In [1]: import numpy as np

In [2]: np.set_printoptions(precision=1, suppress=True, linewidth=100)

In [3]: def rd(a):
   ...:     return np.round(a, 1) + 0
   ...: 

In [4]: W0 = np.load("test2.npy")

In [5]: W0
Out[5]: 
array([[ 0.6,  0. , -1.3, -0.3,  1. ,  0.2, -0.4],
       [ 0.2, -0.8,  0.2, -0.6, -2. ,  0.8, -1.6],
       [ 2. , -0.3, -2. , -0.9,  2.1, -0.1, -0.5],
       [-0.1,  0.7,  0.3, -0.6, -0.2,  0.8, -0.6],
       [ 0.4,  1. ,  0.1,  0.2,  0.7,  0.2, -0.5],
       [ 0. , -2.3,  0. ,  0.5, -0.9, -0.2,  0.4],
       [ 0.2, -0.4, -0.7, -1.2, -1.1,  0.3,  0.9],
       [ 0.1,  0. ,  0.1, -0.1,  0.9,  1.4,  2.7],
       [ 0. , -0.8, -0.2, -0.3,  0.5, -1.4,  0.6],
       [ 0.1,  1.6,  0.1, -0.6, -1.1, -1.1,  0.3],
       [-0.2,  0. ,  1. , -1.2,  0.1, -0.6,  1.7],
       [-0.4,  0.5,  0.3,  0.4,  0.9, -0.3,  0.3],
       [-0.4, -0.2,  0.5, -0.6,  0.5, -1.6,  0.8],
       [ 1.7, -0.1, -1.9, -1.4, -1.6, -0.9,  1.4],
       [-2. ,  0.7,  2. , -0.5,  0.9,  0.7, -0.1],
       [ 0.3,  0.2, -0.2, -0.1, -0.5,  0.5, -0.4],
       [ 0.8,  0.6, -1.1,  0.3,  1.6, -2. ,  0. ],
       [-0.5, -0.9,  0.3,  0. , -0.7, -2.3, -1. ],
       [-0.2,  1.3,  0.5,  1.2, -0.2, -0.5,  0.3],
       [ 0.6,  0.2, -0.7, -1.9, -0.2,  0.9,  1.1],
       [ 1.3, -0.2, -1.4,  0.7, -0.5, -0.3,  1.2],
       [ 0.1,  1.7, -0.2,  0.2,  1.7,  1.1,  0.1],
       [-1.4,  1. ,  1.8, -1.5,  1.7,  2.3,  0.4],
       [ 0.2,  1.1, -0.3, -0.2, -0.6,  0. ,  0.1],
       [-0.7, -0.2,  0.5,  1.1,  0.5, -0.1,  0.2],
       [ 0. , -0.1,  0.1, -0.7, -0.6,  0.5,  0.8],
       [ 0.1, -0.3, -0.3,  1.7, -2.4,  0.6,  0. ],
       [ 0.8,  0.2, -1.4,  0.5,  2.2,  0. ,  0.7],
       [-0.2, -0.3,  0.3,  1.5,  1.8, -0.4,  0.1],
       [-0.2, -0.3,  0.5, -0.1, -0.5, -0.9,  1. ],
       [-0.9,  1.2,  1. ,  1.4, -1. , -1.5, -1.3],
       [-1.1,  0.2,  1.1, -1.6,  0.8,  0.2, -0.1],
       [-0.1,  1.1,  0.5,  1.4, -0.1,  0.8,  0.4],
       [ 0.4, -1.8, -0.9,  0.2, -0.9, -0.9, -1.5],
       [-2.1,  0.7,  1.4,  0.3,  0.6,  1.1,  0.9],
       [ 0.7, -3. , -0.9,  0.7, -0.6,  0.2,  0.1],
       [-0.7,  0.5,  0.4,  0. ,  0.2, -1.4, -1.6],
       [ 1. , -1. , -0.4, -1. , -0.3,  1.1, -1.2],
       [-0.2,  0.9,  0.3, -0.7, -0.2,  0. ,  2.3],
       [-0.6,  0.8,  0.5, -0.5, -0.8,  0.9, -1.8],
       [ 1. , -0.6, -1.2,  1.3, -0.9, -0.7, -1. ]])

In [6]: def softmax(z):
   ...:     e = np.exp(z - z.max(axis=-1, keepdims=True))
   ...:     return e / e.sum(axis=-1, keepdims=True)
   ...: 

In [7]: rd(softmax(W0[36]))
Out[7]: array([0.1, 0.3, 0.2, 0.2, 0.2, 0. , 0. ])

In [8]: rd(softmax(10 * W0[36]))
Out[8]: array([0. , 0.7, 0.3, 0. , 0. , 0. , 0. ])

In [9]: rd(softmax(W0[36] + -1))
Out[9]: array([0.1, 0.3, 0.2, 0.2, 0.2, 0. , 0. ])

In [10]: att = W0 @ W0.T / np.sqrt(7)

In [11]: rd(softmax(att)[36] @ W0)
Out[11]: array([-0.3,  0.3,  0.3,  0.2, -0.1, -0.7, -0.5])

In [12]: softmax(att).round(6).argmax(axis=1)
Out[12]: 
array([ 2,  1,  2, 22, 21, 35, 13,  7,  8,  9, 10, 28, 12, 13, 22,  1, 16, 17, 30, 19, 13, 21, 22,
        9, 28, 19, 26, 27, 28, 10, 30, 22, 32, 33, 22, 35, 30, 37, 38, 39, 40])
